>>> import numpy as np
>>> np.set_printoptions(precision=2, suppress=True, linewidth=160)
>>> tidy = lambda a: np.round(a, 2) + 0
>>> sig = 10 * 0.9 ** np.arange(3)
>>> q, _ = np.linalg.qr(np.array([[-1.1, 0.3, 1.0], [1.6, 0.4, -0.2], [0.7, -1.1, 0.9]]))
>>> rng = np.random.default_rng(577)
>>> M = rng.normal(size=(21, 3)) * sig @ q
>>> tidy(M)
array([[ -1.27,   2.4 ,  -5.78],
       [ -4.59,   0.29,  -0.04],
       [ -6.32, -10.02,  -1.77],
       [  0.94, -16.33,   5.38],
       [ -0.86,   0.49,  -6.23],
       [ -5.5 ,   3.15,  -1.68],
       [ -3.93,   1.31,  -6.62],
       [  4.04,  -2.34,   6.23],
       [ 11.85,  -9.28,  -5.05],
       [  2.41,   3.8 ,  -0.2 ],
       [  2.17,  -9.21,   0.56],
       [ -2.9 ,  -4.19, -16.54],
       [  4.11,   0.45,  -6.19],
       [ 12.08,  14.2 ,   5.69],
       [  6.93,  -9.26, -13.22],
       [  0.47,   4.28, -11.57],
       [ -5.  ,   9.78,   8.37],
       [  8.14,   8.28,   6.32],
       [  4.89,   5.03,   8.38],
       [ -6.58,  -8.81,  -8.  ],
       [ -8.4 ,   2.41,   0.59]])
>>> vec = np.array([1, 2, 2])
>>> y = M @ vec
>>> tidy(np.linalg.lstsq(M, y)[0])
array([1., 2., 2.])
>>> tidy(np.linalg.solve(M.T @ M, M.T @ y))
array([1., 2., 2.])
>>> y = y + 0.1 * rng.normal(size=21)
>>> tidy(y)
array([ -7.96,  -4.17, -29.75, -21.02, -12.21,  -2.63, -14.49,  11.94, -16.85,   9.73, -15.25, -44.38,  -7.2 ,  51.76, -37.86, -14.12,  31.25,  37.41,  31.67,
       -40.2 ,  -2.38])
>>> c, *_ = np.linalg.lstsq(M, y)
>>> tidy(M.T @ (y - M @ c))
array([0., 0., 0.])
>>> c.round()
array([1., 2., 2.])
>>> C = M[[14, 7]].astype(float)
>>> for _ in range(5):
...     z = np.linalg.norm(M[:, None] - C, axis=-1).argmin(axis=1)
...     C = np.array([M[z == j].mean(axis=0) for j in range(2)])
... 
>>> z
array([0, 1, 0, 0, 0, 1, 0, 1, 0, 1, 0, 0, 0, 1, 0, 0, 1, 1, 1, 0, 1])
>>> np.abs(C[1] - C[0]).argmax()
np.int64(2)
>>> tidy(C[1] - C[0])
array([0.51, 9.8 , 9.99])
>>> np.bincount(z)
array([12,  9])
>>> M2 = np.c_[M[:, :2] @ np.array([[0, 1], [1, 2]]), np.array([3, -2, 3, -2, -2, -3, 0, 3, 1, -2, -1, 3, -2, -1, -2, 1, -3, 0, -2, 2, 2])]
>>> tidy(M2)
array([[  2.4 ,   3.53,   3.  ],
       [  0.29,  -4.01,  -2.  ],
       [-10.02, -26.35,   3.  ],
       [-16.33, -31.71,  -2.  ],
       [  0.49,   0.13,  -2.  ],
       [  3.15,   0.8 ,  -3.  ],
       [  1.31,  -1.31,   0.  ],
       [ -2.34,  -0.63,   3.  ],
       [ -9.28,  -6.71,   1.  ],
       [  3.8 ,  10.02,  -2.  ],
       [ -9.21, -16.24,  -1.  ],
       [ -4.19, -11.29,   3.  ],
       [  0.45,   5.02,  -2.  ],
       [ 14.2 ,  40.47,  -1.  ],
       [ -9.26, -11.59,  -2.  ],
       [  4.28,   9.03,   1.  ],
       [  9.78,  14.57,  -3.  ],
       [  8.28,  24.71,   0.  ],
       [  5.03,  14.94,  -2.  ],
       [ -8.81, -24.19,   2.  ],
       [  2.41,  -3.59,   2.  ]])
>>> np.linalg.matrix_rank(np.c_[M, M2])
np.int64(4)
>>> vec = np.array([4, 3, 2])
>>> y = M @ vec
>>> c, lr = np.zeros(3), 1 / np.linalg.norm(M, 2) ** 2
>>> for i in range(30):
...     c -= lr * M.T @ (M @ c - y)
...     if i % 10 == 0: print(i, round(np.linalg.norm(M @ c - y), 2))
... 
0 49.17
10 0.15
20 0.0
>>> tidy(np.linalg.cond(M))
np.float64(1.51)
>>> tidy(c)
array([4., 3., 2.])
>>> m1 = np.load("a.npy")
>>> m1
array([[-14.46, -20.76,   1.09],
       [ -5.49,  -8.48,   0.43],
       [ -8.69, -12.24,   2.07],
       [ -3.25,  -4.25,   0.17],
       [-13.21, -19.05,   0.31],
       [ -7.03,  -8.97,   0.78],
       [-13.82, -21.12,   1.92],
       [-12.81, -18.77,   1.76],
       [ -0.15,   0.17,   0.54],
       [ -4.37,  -6.28,  -0.39],
       [ -7.76, -12.56,   0.05],
       [ -3.75,  -6.49,   2.4 ],
       [ -6.14,  -9.8 ,   2.98],
       [ -8.95, -12.63,  -1.46],
       [ -4.03,  -7.11,   2.65],
       [-13.28, -19.  ,  -0.32],
       [ -8.66, -12.58,   0.76],
       [ -8.76, -12.44,  -1.11],
       [-10.64, -15.54,   0.37],
       [-11.86, -17.25,   1.16],
       [-10.63, -15.23,  -0.99],
       [-10.07, -14.08,   1.17],
       [ -2.69,  -5.28,   1.82]])
>>> np.linalg.matrix_rank(m1)
np.int64(3)
>>> np.abs(m1).max()
np.float64(21.12)
>>> tidy(np.linalg.norm(m1))
np.float64(78.17)
>>> m1.shape
(23, 3)
>>> tidy(m1.mean(axis=0))
array([ -8.28, -12.16,   0.79])
>>> tidy(np.linalg.svd(m1, compute_uv=False))
array([77.92,  6.11,  1.58])
>>> m1.sum(axis=0)
array([-190.5 , -279.74,   18.16])
>>> np.count_nonzero(m1)
np.int64(69)
>>> Ac = (m1 - m1.mean(axis=0)) / m1.std(axis=0)
>>> np.argwhere(np.abs(Ac) > 2)
array([[8, 0],
       [8, 1]])
>>> Ac.std(axis=0)
array([1., 1., 1.])
>>> c = np.linalg.lstsq(np.delete(Ac, 0, axis=1), Ac[:, 0])[0]
>>> tidy(1 - np.var(Ac[:, 0] - np.delete(Ac, 0, axis=1) @ c))
np.float64(0.99)
>>> np.abs(c).argmax()
np.int64(0)
>>> G = np.cov(m1, rowvar=False)
>>> tidy(np.linalg.eigvalsh(G)[::-1])
array([49.14,  1.49,  0.11])
>>> tidy(np.corrcoef(m1.T))
array([[1.  , 0.99, 0.14],
       [0.99, 1.  , 0.08],
       [0.14, 0.08, 1.  ]])
>>> tidy(G)
array([[16.25, 23.01,  0.68],
       [23.01, 33.03,  0.56],
       [ 0.68,  0.56,  1.46]])
>>> np.median(m1, axis=0)
array([ -8.69, -12.56,   0.76])
>>> tidy(np.corrcoef(m1[:, 0], m1[:, 1])[0, 1])
np.float64(0.99)
>>> G.shape
(3, 3)
>>> np.argsort(-m1.std(axis=0).round(6), kind="stable")
array([1, 0, 2])
>>> z = m1[:, 0] > np.median(m1[:, 0])
>>> u = m1[z].mean(axis=0) - m1[~z].mean(axis=0)
>>> tidy((((m1 - m1.mean(axis=0)) @ u > 0) == z).mean())
np.float64(0.91)
>>> z.astype(int)
array([0, 1, 0, 1, 0, 1, 0, 0, 1, 1, 1, 1, 1, 0, 1, 0, 1, 0, 0, 0, 0, 0, 1])
>>> np.argsort(-np.abs(u).round(6), kind="stable")
array([1, 0, 2])
>>> Ac = m1 - m1.mean(axis=0)
>>> evecs = np.linalg.svd(Ac)[2][:1]
>>> M2 = Ac - Ac @ evecs.T @ evecs
>>> np.linalg.norm(M2, axis=1).round(6).argmax()
np.int64(13)
>>> tidy(np.cov(Ac @ evecs.T, rowvar=False))
np.float64(49.14)
>>> tidy(np.linalg.norm(M2) / np.linalg.norm(Ac))
np.float64(0.18)
>>> tidy((Ac @ evecs.T).std(axis=0))
array([6.86])
>>> mat = np.loadtxt("test6.csv", delimiter=",")
>>> mat
array([[ 1.63,  3.2 ,  0.32],
       [-0.91,  2.68, -1.58],
       [ 0.9 ,  4.83,  1.02],
       [ 0.07,  2.69,  1.06],
       [-0.93,  2.66,  0.85],
       [-1.77,  4.56,  0.38],
       [-0.04,  2.61,  0.26],
       [-0.04,  2.83,  2.14],
       [-1.49,  1.73,  1.29],
       [-0.74,  2.87, -0.76],
       [ 0.26,  3.36, -1.14],
       [ 0.87,  1.89, -1.4 ],
       [-0.91,  3.25, -0.37],
       [ 0.29,  4.12, -0.99],
       [-0.28,  5.29, -0.65],
       [ 0.22,  1.97, -0.64],
       [ 1.37,  3.15,  0.88],
       [ 0.64,  3.99, -0.16],
       [ 0.76,  1.84, -0.62],
       [-2.07,  2.55,  0.83],
       [ 0.25,  4.49, -0.65],
       [-0.82,  3.06, -0.1 ],
       [-1.41,  0.  , -0.29],
       [ 1.14,  2.97,  1.15],
       [-1.9 ,  3.69, -0.37],
       [ 1.82,  2.09,  1.51],
       [-0.48,  2.27, -2.42]])
>>> vec = np.array([1, -1, 0])
>>> y = mat @ vec
>>> c, lr = np.zeros(3), 1 / np.linalg.norm(mat, 2) ** 2
>>> for i in range(20):
...     c -= lr * mat.T @ (mat @ c - y)
...     if i % 5 == 0: print(i, round(np.linalg.norm(mat @ c - y), 2))
... 
0 4.77
5 2.61
10 1.45
15 0.81
>>> tidy(c)
array([ 0.91, -1.  ,  0.03])
>>> vec = np.array([-2, 0, 3])
>>> y = mat @ vec
>>> tidy(np.linalg.lstsq(mat, y)[0])
array([-2.,  0.,  3.])
>>> y = y + 0.05 * rng.normal(size=27)
>>> tidy(y)
array([-2.4 , -2.85,  1.17,  3.05,  4.52,  4.69,  0.78,  6.55,  6.82, -0.84, -3.9 , -5.97,  0.7 , -3.58, -1.4 , -2.43, -0.17, -1.79, -3.38,  6.61, -2.47,
        1.39,  1.89,  1.19,  2.73,  0.88, -6.34])
>>> c, *_ = np.linalg.lstsq(mat, y)
>>> tidy(c)
array([-2.02,  0.  ,  3.  ])
>>> [round(float(np.linalg.norm(np.linalg.solve(mat.T @ mat + lam * np.eye(3), mat.T @ y))), 2) for lam in (0, 1, 10, 100)]
[3.62, 3.49, 2.63, 0.76]
>>> tidy(np.linalg.norm(y - mat @ c))
np.float64(0.24)
>>> M2 = mat / np.linalg.norm(mat, axis=1, keepdims=True)
>>> G = M2 @ M2.T
>>> (G - 2 * np.eye(27)).round(6).argmax(axis=1)
array([16,  9,  6,  2,  5, 21, 17,  3, 19, 12, 15, 18, 21, 15, 20, 10, 23, 20, 15,  8, 13, 12, 19, 16,  5, 23,  1])
>>> np.argwhere(np.triu(np.abs(G) > 0.95, 1))
array([[ 0,  2],
       [ 0, 16],
       [ 0, 23],
       [ 1,  9],
       [ 1, 26],
       [ 2,  3],
       [ 2,  6],
       [ 2, 16],
       [ 2, 17],
       [ 2, 23],
       [ 3,  6],
       [ 3,  7],
       [ 4,  5],
       [ 5, 12],
       [ 5, 21],
       [ 5, 24],
       [ 6, 14],
       [ 6, 17],
       [ 6, 20],
       [ 6, 21],
       [ 8, 19],
       [ 9, 12],
       [ 9, 13],
       [ 9, 14],
       [ 9, 21],
       [ 9, 24],
       [10, 13],
       [10, 14],
       [10, 15],
       [10, 17],
       [10, 18],
       [10, 20],
       [11, 18],
       [12, 14],
       [12, 21],
       [12, 24],
       [13, 14],
       [13, 15],
       [13, 17],
       [13, 18],
       [13, 20],
       [14, 15],
       [14, 17],
       [14, 20],
       [14, 21],
       [15, 17],
       [15, 18],
       [15, 20],
       [16, 23],
       [17, 20],
       [21, 24]])
>>> tidy(np.degrees(np.arccos(np.clip(G[0, 23], -1, 1))))
np.float64(15.89)
>>> tidy(G[0])
array([ 1.  ,  0.56,  0.95,  0.87,  0.68,  0.67,  0.88,  0.76,  0.37,  0.7 ,  0.84,  0.78,  0.72,  0.87,  0.85,  0.86,  0.99,  0.94,  0.92,  0.41,  0.89,
        0.74, -0.46,  0.96,  0.57,  0.89,  0.47])
>>> X = np.loadtxt("arr.csv", delimiter=",")
>>> X
array([[ 2., -1., -2.],
       [ 6., -3., -6.],
       [-4.,  2.,  4.],
       [-8.,  4.,  8.]])
>>> r = np.linalg.matrix_rank(X)
>>> r
np.int64(1)
>>> ns = np.linalg.svd(X)[2][r:].T
>>> ns.shape
(3, 2)
>>> [int(np.linalg.matrix_rank(X[:i])) for i in range(1, len(X) + 1)]
[1, 1, 1, 1]
>>> [int(np.linalg.matrix_rank(np.delete(X, i, axis=0))) for i in range(4)]
[1, 1, 1, 1]
>>> np.allclose(X @ ns, 0)
True
>>> np.linalg.matrix_rank(X.T @ X), np.linalg.matrix_rank(X @ X.T)
(np.int64(1), np.int64(1))
>>> M2 = X / np.linalg.norm(X, axis=1, keepdims=True)
>>> G = M2 @ M2.T
>>> tidy(G)
array([[ 1.,  1., -1., -1.],
       [ 1.,  1., -1., -1.],
       [-1., -1.,  1.,  1.],
       [-1., -1.,  1.,  1.]])
>>> tidy(np.linalg.norm(M2, axis=1))
array([1., 1., 1., 1.])
>>> (np.abs(G) > 0.9).astype(int)
array([[1, 1, 1, 1],
       [1, 1, 1, 1],
       [1, 1, 1, 1],
       [1, 1, 1, 1]])
>>> tidy(G[3])
array([-1., -1.,  1.,  1.])
>>> vec = np.array([0, 3, 4])
>>> (X * vec).sum(axis=1)
array([-11., -33.,  22.,  44.])
>>> X @ np.ones(3)
array([-1., -3.,  2.,  4.])
>>> np.einsum("ij,j->i", X, vec)
array([-11., -33.,  22.,  44.])
>>> M2 = np.array([[1, 5, 4], [6, 6, 4]])
>>> C = np.kron(M2, X)
>>> np.linalg.matrix_rank(C)
np.int64(2)
>>> C
array([[  2.,  -1.,  -2.,  10.,  -5., -10.,   8.,  -4.,  -8.],
       [  6.,  -3.,  -6.,  30., -15., -30.,  24., -12., -24.],
       [ -4.,   2.,   4., -20.,  10.,  20., -16.,   8.,  16.],
       [ -8.,   4.,   8., -40.,  20.,  40., -32.,  16.,  32.],
       [ 12.,  -6., -12.,  12.,  -6., -12.,   8.,  -4.,  -8.],
       [ 36., -18., -36.,  36., -18., -36.,  24., -12., -24.],
       [-24.,  12.,  24., -24.,  12.,  24., -16.,   8.,  16.],
       [-48.,  24.,  48., -48.,  24.,  48., -32.,  16.,  32.]])
>>> tidy(np.trace(np.linalg.pinv(X) @ X))
np.float64(1.0)
>>> np.unique(X.round(6), axis=0).shape
(4, 3)
>>> np.abs(np.diag(np.linalg.qr(X)[1])) > 1e-9
array([ True, False, False])
